>>> import numpy as np
>>> from numpy import linalg as LA
>>> np.set_printoptions(suppress=True, linewidth=140)
>>> arr = np.array([[2, 0, 1, 2, 0, 3, 2],
...     [0, 1, 2, 2, 2, 1, 2],
...     [0, 0, 2, 1, 2, 2, 3],
...     [2, 2, 3, 0, 0, 0, 2],
...     [2, 3, 0, 2, 3, 3, 0],
...     [0, 1, 3, 2, 0, 2, 0],
...     [1, 0, 1, 0, 2, 3, 1]])
>>> x = np.array([1, 4, 0, 1, 4, 4, 1])
>>> y = arr @ x
>>> coef, lr = np.zeros(7), 1 / LA.norm(arr, 2) ** 2
>>> for i in range(4):
...     coef -= lr * arr.T @ (arr @ coef - y)
...     if i % 1 == 0: print(i, round(LA.norm(arr @ coef - y), 3))
... 
0 13.397
1 11.111
2 9.261
3 7.764
>>> np.round(LA.cond(arr), 3)
np.float64(34.078)
>>> coef.round(3)
array([1.75 , 2.223, 1.124, 1.977, 3.127, 3.475, 1.191])
>>> x = np.array([1, 0, -2, -2, 1, -1, 0])
>>> y = arr @ x
>>> y
array([ -7,  -7,  -6,  -4,  -2, -12,  -2])
>>> np.round(LA.solve(arr, y), 3) + 0
array([ 1.,  0., -2., -2.,  1., -1.,  0.])
>>> np.round(LA.solve(arr.T, arr[6]), 3) + 0
array([0., 0., 0., 0., 0., 0., 1.])
>>> np.round(LA.solve(arr, arr[:, 6]), 3) + 0
array([0., 0., 0., 0., 0., 0., 1.])
>>> rng = np.random.default_rng(1706)
>>> out = arr + rng.integers(-2, 3, (7, 6)) @ rng.integers(-2, 3, (6, 7))
>>> out
array([[13, -5,  4, 14, -1,  7, 13],
       [ 6,  3,  2, 14,  4,  3, 12],
       [ 5, -2, -7,  4,  4, -7, -3],
       [ 0,  0, -1,  2,  1, -1,  0],
       [ 4, -4,  2,  6,  0,  5,  2],
       [ 3, -1,  6,  3, -7,  0,  0],
       [-1, -4, 10,  4,  7, 17, 13]])
>>> out - arr
array([[11, -5,  3, 12, -1,  4, 11],
       [ 6,  2,  0, 12,  2,  2, 10],
       [ 5, -2, -9,  3,  2, -9, -6],
       [-2, -2, -4,  2,  1, -1, -2],
       [ 2, -7,  2,  4, -3,  2,  2],
       [ 3, -2,  3,  1, -7, -2,  0],
       [-2, -4,  9,  4,  5, 14, 12]])
>>> np.round(LA.svd(out - arr, compute_uv=False), 3) + 0
array([31.699, 20.647, 11.508,  8.405,  3.981,  0.98 ,  0.   ])
